$ python3 -q
>>> import numpy as np
>>> np.set_printoptions(precision=2, suppress=True, linewidth=120)
>>> K = np.load("layer17.npy")
>>> K
array([[ 3,  0,  1,  3],
       [ 8,  2,  2,  4],
       [10,  6,  5,  7],
       [15,  7,  9, 12],
       [19,  7, 14, 14],
       [19,  9, 15, 17],
       [24, 12, 16, 19],
       [29, 13, 18, 19],
       [31, 14, 23, 21],
       [33, 15, 26, 25],
       [33, 17, 30, 28],
       [33, 17, 34, 30],
       [36, 19, 34, 35],
       [37, 21, 35, 38],
       [41, 22, 40, 39],
       [45, 25, 45, 42],
       [45, 30, 46, 44],
       [49, 33, 48, 48],
       [49, 33, 49, 49],
       [51, 34, 54, 51],
       [51, 36, 58, 52],
       [52, 39, 62, 56],
       [55, 40, 62, 56],
       [60, 45, 64, 58],
       [62, 50, 69, 59],
       [64, 54, 71, 64],
       [66, 55, 72, 64],
       [69, 57, 75, 68],
       [71, 61, 78, 73],
       [75, 66, 81, 78],
       [77, 69, 86, 82],
       [78, 69, 90, 82],
       [82, 73, 93, 85]])
>>> z = K[:, 1] > np.median(K[:, 1])
>>> r0 = K[z].mean(axis=0) - K[~z].mean(axis=0)
>>> np.argsort(-np.abs(r0).round(6), kind="stable")
array([2, 3, 1, 0])
>>> round(float((((K - K.mean(axis=0)) @ r0 > 0) == z).mean()), 2)
0.97
>>> M = np.load("run10.npy")
>>> M
array([[  0,  -1,  -5, -15,  -5,   2],
       [  1,   0,   6,  12, -11,   7],
       [  5,  -6,   0,  -3, -10, -15],
       [ 15, -12,   3,   0,  -6,  -6],
       [  5,  11,  10,   6,   0, -15],
       [ -2,  -7,  15,   6,  15,   0]])
>>> # skew-symmetric
>>> theta = np.radians(90)
>>> Rm = np.eye(6)
>>> Rm[1, 1] = Rm[5, 5] = np.cos(theta)
>>> Rm[1, 5], Rm[5, 1] = -np.sin(theta), np.sin(theta)
>>> Rm.round(2) + 0
array([[ 1.,  0.,  0.,  0.,  0.,  0.],
       [ 0.,  0.,  0.,  0.,  0., -1.],
       [ 0.,  0.,  1.,  0.,  0.,  0.],
       [ 0.,  0.,  0.,  1.,  0.,  0.],
       [ 0.,  0.,  0.,  0.,  1.,  0.],
       [ 0.,  1.,  0.,  0.,  0.,  0.]])
>>> A2 = M @ Rm.T
>>> A2.round(2) + 0
array([[  0.,  -2.,  -5., -15.,  -5.,  -1.],
       [  1.,  -7.,   6.,  12., -11.,   0.],
       [  5.,  15.,   0.,  -3., -10.,  -6.],
       [ 15.,   6.,   3.,   0.,  -6., -12.],
       [  5.,  15.,  10.,   6.,   0.,  11.],
       [ -2.,   0.,  15.,   6.,  15.,  -7.]])
>>> np.allclose(np.linalg.norm(M, axis=1), np.linalg.norm(A2, axis=1))
True
>>> np.abs(A2 - M).max(axis=0)
array([ 0., 21.,  0.,  0.,  0., 26.])
>>> np.round(np.linalg.det(Rm), 2), np.trace(Rm)
(np.float64(1.0), np.float64(4.0))
>>> np.linalg.svd(M, compute_uv=False), np.linalg.svd(A2, compute_uv=False)
(array([28.54, 28.54, 19.77, 19.77,  7.46,  7.46]), array([28.54, 28.54, 19.77, 19.77,  7.46,  7.46]))
>>> rng = np.random.default_rng(757261)
>>> z = rng.permutation(6)
>>> A2 = M[:, z] * rng.choice([-1, 1], 6)
>>> A2
array([[ -1,  -2,  -5, -15,   5,   0],
       [  0,  -7, -11,  12,  -6,  -1],
       [ -6,  15, -10,  -3,   0,  -5],
       [-12,   6,  -6,   0,  -3, -15],
       [ 11,  15,   0,   6, -10,  -5],
       [ -7,   0,  15,   6, -15,   2]])
>>> U, _, vt = np.linalg.svd(M.T @ A2)
>>> np.round(U @ vt, 2) + 0
array([[ 0.,  0.,  0.,  0.,  0., -1.],
       [ 1.,  0.,  0.,  0.,  0.,  0.],
       [ 0.,  0.,  0.,  0., -1.,  0.],
       [ 0.,  0.,  0.,  1.,  0.,  0.],
       [ 0.,  0.,  1.,  0.,  0.,  0.],
       [ 0., -1.,  0.,  0.,  0.,  0.]])
>>> z
array([1, 5, 4, 3, 2, 0])
>>> vec = np.array([1, -2, 0, 1, 1, 0])
>>> y = M @ vec
>>> b, lr = np.zeros(6), 1 / np.linalg.norm(M, 2) ** 2
>>> for i in range(12):
...     b -= lr * M.T @ (M @ b - y)
...     if i % 2 == 0: print(i, round(np.linalg.norm(M @ b - y), 2))
... 
0 23.24
2 9.56
4 6.77
6 5.73
8 4.96
10 4.31
>>> round(np.linalg.cond(M), 2)
np.float64(3.83)
>>> b
array([ 0.88, -1.95,  0.39,  0.73,  0.82,  0.09])
>>> mat = np.load("sample4.npy")
>>> mat
array([[0.31, 0.08, 0.15, 0.23, 0.23],
       [0.12, 0.38, 0.25, 0.12, 0.12],
       [0.  , 0.17, 0.33, 0.25, 0.25],
       [0.14, 0.14, 0.29, 0.29, 0.14],
       [0.  , 0.14, 0.14, 0.43, 0.29]])
>>> # row-stochastic, so 1 is an eigenvalue
>>> A2 = mat + rng.integers(-2, 3, (5, 1)) @ rng.integers(-2, 3, (1, 5))
>>> A2
array([[ 0.31,  0.08,  0.15,  0.23,  0.23],
       [ 2.12, -1.62, -1.75,  4.12, -3.88],
       [ 0.  ,  0.17,  0.33,  0.25,  0.25],
       [ 0.14,  0.14,  0.29,  0.29,  0.14],
       [ 2.  , -1.86, -1.86,  4.43, -3.71]])
>>> A2 - mat
array([[ 0.,  0.,  0.,  0.,  0.],
       [ 2., -2., -2.,  4., -4.],
       [ 0.,  0.,  0.,  0.,  0.],
       [ 0.,  0.,  0.,  0.,  0.],
       [ 2., -2., -2.,  4., -4.]])
>>> np.round(np.linalg.svd(A2 - mat, compute_uv=False), 2) + 0
array([9.38, 0.  , 0.  , 0.  , 0.  ])
>>> z = rng.permutation(5)
>>> A2 = mat[:, z] * rng.choice([-1, 1], 5)
>>> A2
array([[ 0.31, -0.23,  0.23,  0.15,  0.08],
       [ 0.12, -0.12,  0.12,  0.25,  0.38],
       [ 0.  , -0.25,  0.25,  0.33,  0.17],
       [ 0.14, -0.29,  0.14,  0.29,  0.14],
       [ 0.  , -0.43,  0.29,  0.14,  0.14]])
>>> U, _, vt = np.linalg.svd(mat.T @ A2)
>>> z
array([0, 3, 4, 2, 1])
>>> mat @ np.ones(5)
array([1., 1., 1., 1., 1.])
>>> np.linalg.matrix_power(mat, 100)
array([[0.09, 0.19, 0.25, 0.27, 0.2 ],
       [0.09, 0.19, 0.25, 0.27, 0.2 ],
       [0.09, 0.19, 0.25, 0.27, 0.2 ],
       [0.09, 0.19, 0.25, 0.27, 0.2 ],
       [0.09, 0.19, 0.25, 0.27, 0.2 ]])
>>> p = np.eye(5)[1]
>>> for _ in range(5):
...     p = p @ mat
...     print(p.round(2))
... 
[0.12 0.38 0.25 0.12 0.12]
[0.1  0.23 0.25 0.23 0.19]
[0.09 0.19 0.25 0.26 0.2 ]
[0.09 0.19 0.25 0.27 0.2 ]
[0.09 0.19 0.25 0.27 0.2 ]
>>> r0 = np.array([5, 3, 4, 5, 3])
>>> A2 = mat + np.outer(r0, np.eye(5)[4])
>>> np.linalg.matrix_rank(np.linalg.inv(A2) - np.linalg.inv(mat), tol=1e-8)
np.int64(1)
>>> np.round(np.linalg.det(A2) / np.linalg.det(mat), 2), np.round(1 + np.linalg.solve(mat, r0)[4], 2)
(np.float64(0.83), np.float64(0.83))
>>> A2 = np.array([[0, -1, -2, -2, -1, 0, -1, -1, 0, -2, 1],
...     [-1, 0, 2, 1, 2, -2, -2, -2, -2, 0, -1],
...     [-2, 2, 2, 1, 1, -1, 0, 0, 1, -2, 0],
...     [0, 2, 2, -1, 2, -2, 0, -1, -1, -1, -2],
...     [1, -2, -2, -2, -1, -1, 0, 0, -1, 2, 0],
...     [0, -1, -2, 2, -1, -1, -2, -2, -1, 2, -2],
...     [-2, -1, 2, 1, 0, 0, -2, -2, -1, 2, 1],
...     [1, -1, 1, 2, -1, -1, 0, -1, 0, -2, -1],
...     [1, -1, -1, 1, -2, -1, -2, 2, 1, 0, 0],
...     [-2, -2, -1, -2, -2, 1, 2, 2, -2, 1, 2],
...     [1, 2, 1, -2, -1, 0, -2, 1, 1, 0, 2]])
>>> m1 = A2 - A2.T
>>> m1
array([[ 0,  0,  0, -2, -2,  0,  1, -2, -1,  0,  0],
       [ 0,  0,  0, -1,  4, -1, -1, -1, -1,  2, -3],
       [ 0,  0,  0, -1,  3,  1, -2, -1,  2, -1, -1],
       [ 2,  1,  1,  0,  4, -4, -1, -3, -2,  1,  0],
       [ 2, -4, -3, -4,  0,  0,  0,  1,  1,  4,  1],
       [ 0,  1, -1,  4,  0,  0, -2, -1,  0,  1, -2],
       [-1,  1,  2,  1,  0,  2,  0, -2,  1,  0,  3],
       [ 2,  1,  1,  3, -1,  1,  2,  0, -2, -4, -2],
       [ 1,  1, -2,  2, -1,  0, -1,  2,  0,  2, -1],
       [ 0, -2,  1, -1, -4, -1,  0,  4, -2,  0,  2],
       [ 0,  3,  1,  0, -1,  2, -3,  2,  1, -2,  0]])
>>> # skew-symmetric
>>> U, sigma, vt = np.linalg.svd(m1)
>>> vecs = vt[:(sigma > 1e-8).sum()]
>>> vec = m1[0] + -1 * m1[4] + rng.integers(2) * np.eye(11)[5]
>>> vec
array([-2.,  4.,  3.,  2., -2.,  1.,  1., -3., -2., -4., -1.])
>>> np.allclose(vecs.T @ vecs @ vec, vec)
False
>>> np.diag(vecs.T @ vecs)
array([0.93, 1.  , 0.67, 1.  , 0.95, 0.95, 0.98, 1.  , 0.68, 0.95, 0.9 ])
>>> round(float(np.linalg.norm(vec - vecs.T @ vecs @ vec)), 2)
0.23
>>> rank = np.linalg.matrix_rank(m1)
>>> rank
np.int64(10)
>>> ns = np.linalg.svd(m1)[2][rank:].T
>>> [int(np.linalg.matrix_rank(np.delete(m1, i, axis=0))) for i in range(11)]
[10, 10, 10, 10, 10, 10, 10, 10, 10, 10, 10]
>>> np.round(ns @ ns.T, 2) + 0
array([[ 0.07,  0.  ,  0.15,  0.  , -0.06, -0.06,  0.04,  0.  ,  0.15,  0.06, -0.08],
       [ 0.  ,  0.  , -0.01,  0.  ,  0.  ,  0.  ,  0.  ,  0.  , -0.01,  0.  ,  0.  ],
       [ 0.15, -0.01,  0.33,  0.  , -0.13, -0.13,  0.09,  0.01,  0.32,  0.13, -0.18],
       [ 0.  ,  0.  ,  0.  ,  0.  ,  0.  ,  0.  ,  0.  ,  0.  ,  0.  ,  0.  ,  0.  ],
       [-0.06,  0.  , -0.13,  0.  ,  0.05,  0.05, -0.03,  0.  , -0.13, -0.05,  0.07],
       [-0.06,  0.  , -0.13,  0.  ,  0.05,  0.05, -0.03,  0.  , -0.13, -0.05,  0.07],
       [ 0.04,  0.  ,  0.09,  0.  , -0.03, -0.03,  0.02,  0.  ,  0.08,  0.03, -0.05],
       [ 0.  ,  0.  ,  0.01,  0.  ,  0.  ,  0.  ,  0.  ,  0.  ,  0.01,  0.  ,  0.  ],
       [ 0.15, -0.01,  0.32,  0.  , -0.13, -0.13,  0.08,  0.01,  0.32,  0.13, -0.18],
       [ 0.06,  0.  ,  0.13,  0.  , -0.05, -0.05,  0.03,  0.  ,  0.13,  0.05, -0.07],
       [-0.08,  0.  , -0.18,  0.  ,  0.07,  0.07, -0.05,  0.  , -0.18, -0.07,  0.1 ]])
>>> ns[:, 0] / ns[np.abs(ns[:, 0]).round(6).argmax(), 0]
array([ 0.46, -0.02,  1.  ,  0.01, -0.4 , -0.4 ,  0.26,  0.02,  0.99,  0.4 , -0.56])
>>> np.round(m1 @ ns, 2) + 0
array([[0.],
       [0.],
       [0.],
       [0.],
       [0.],
       [0.],
       [0.],
       [0.],
       [0.],
       [0.],
       [0.]])
>>> [int(np.linalg.matrix_rank(m1[:, :j + 1])) for j in range(11)]
[1, 2, 3, 4, 5, 6, 7, 8, 9, 10, 10]
>>> ns.shape
(11, 1)
>>> A2 = np.array([[1, 1, 0, 0, 0, 0, 2, 0, 0]])
>>> W0 = np.block([[np.zeros((1, 1)), A2], [A2.T, np.zeros((9, 9))]])
>>> W0
array([[0., 1., 1., 0., 0., 0., 0., 2., 0., 0.],
       [1., 0., 0., 0., 0., 0., 0., 0., 0., 0.],
       [1., 0., 0., 0., 0., 0., 0., 0., 0., 0.],
       [0., 0., 0., 0., 0., 0., 0., 0., 0., 0.],
       [0., 0., 0., 0., 0., 0., 0., 0., 0., 0.],
       [0., 0., 0., 0., 0., 0., 0., 0., 0., 0.],
       [0., 0., 0., 0., 0., 0., 0., 0., 0., 0.],
       [2., 0., 0., 0., 0., 0., 0., 0., 0., 0.],
       [0., 0., 0., 0., 0., 0., 0., 0., 0., 0.],
       [0., 0., 0., 0., 0., 0., 0., 0., 0., 0.]])
>>> np.allclose(W0[:-1].T @ np.linalg.lstsq(W0[:-1].T, W0[-1])[0], W0[-1])
True
>>> np.abs(np.diag(np.linalg.qr(W0)[1])) > 1e-9
array([ True,  True, False, False, False, False, False, False, False, False])
>>> np.unique(W0.round(6), axis=0).shape
(4, 10)
>>> np.linalg.cond(W0) > 100
np.True_
>>> U, sigma, vt = np.linalg.svd(W0)
>>> vecs = vt[:(sigma > 1e-8).sum()]
>>> vec = W0[4] + -2 * W0[1] + rng.integers(2) * np.eye(10)[0]
>>> vec
array([-2.,  0.,  0.,  0.,  0.,  0.,  0.,  0.,  0.,  0.])
>>> round(np.linalg.norm(vec - vecs.T @ vecs @ vec), 2)
np.float64(0.0)
>>> vecs.T @ vecs
array([[1.  , 0.  , 0.  , 0.  , 0.  , 0.  , 0.  , 0.  , 0.  , 0.  ],
       [0.  , 0.17, 0.17, 0.  , 0.  , 0.  , 0.  , 0.33, 0.  , 0.  ],
       [0.  , 0.17, 0.17, 0.  , 0.  , 0.  , 0.  , 0.33, 0.  , 0.  ],
       [0.  , 0.  , 0.  , 0.  , 0.  , 0.  , 0.  , 0.  , 0.  , 0.  ],
       [0.  , 0.  , 0.  , 0.  , 0.  , 0.  , 0.  , 0.  , 0.  , 0.  ],
       [0.  , 0.  , 0.  , 0.  , 0.  , 0.  , 0.  , 0.  , 0.  , 0.  ],
       [0.  , 0.  , 0.  , 0.  , 0.  , 0.  , 0.  , 0.  , 0.  , 0.  ],
       [0.  , 0.33, 0.33, 0.  , 0.  , 0.  , 0.  , 0.67, 0.  , 0.  ],
       [0.  , 0.  , 0.  , 0.  , 0.  , 0.  , 0.  , 0.  , 0.  , 0.  ],
       [0.  , 0.  , 0.  , 0.  , 0.  , 0.  , 0.  , 0.  , 0.  , 0.  ]])
>>> round(np.linalg.det(W0), 2)
np.float64(0.0)
>>> np.linalg.matrix_power(W0, 4)
array([[36.,  0.,  0.,  0.,  0.,  0.,  0.,  0.,  0.,  0.],
       [ 0.,  6.,  6.,  0.,  0.,  0.,  0., 12.,  0.,  0.],
       [ 0.,  6.,  6.,  0.,  0.,  0.,  0., 12.,  0.,  0.],
       [ 0.,  0.,  0.,  0.,  0.,  0.,  0.,  0.,  0.,  0.],
       [ 0.,  0.,  0.,  0.,  0.,  0.,  0.,  0.,  0.,  0.],
       [ 0.,  0.,  0.,  0.,  0.,  0.,  0.,  0.,  0.,  0.],
       [ 0.,  0.,  0.,  0.,  0.,  0.,  0.,  0.,  0.,  0.],
       [ 0., 12., 12.,  0.,  0.,  0.,  0., 24.,  0.,  0.],
       [ 0.,  0.,  0.,  0.,  0.,  0.,  0.,  0.,  0.,  0.],
       [ 0.,  0.,  0.,  0.,  0.,  0.,  0.,  0.,  0.,  0.]])
>>> np.trace(W0)
np.float64(0.0)
>>> np.sort(np.abs(np.linalg.eigvals(W0)))
array([0.  , 0.  , 0.  , 0.  , 0.  , 0.  , 0.  , 0.  , 2.45, 2.45])
>>> np.allclose(W0, W0.T)
True
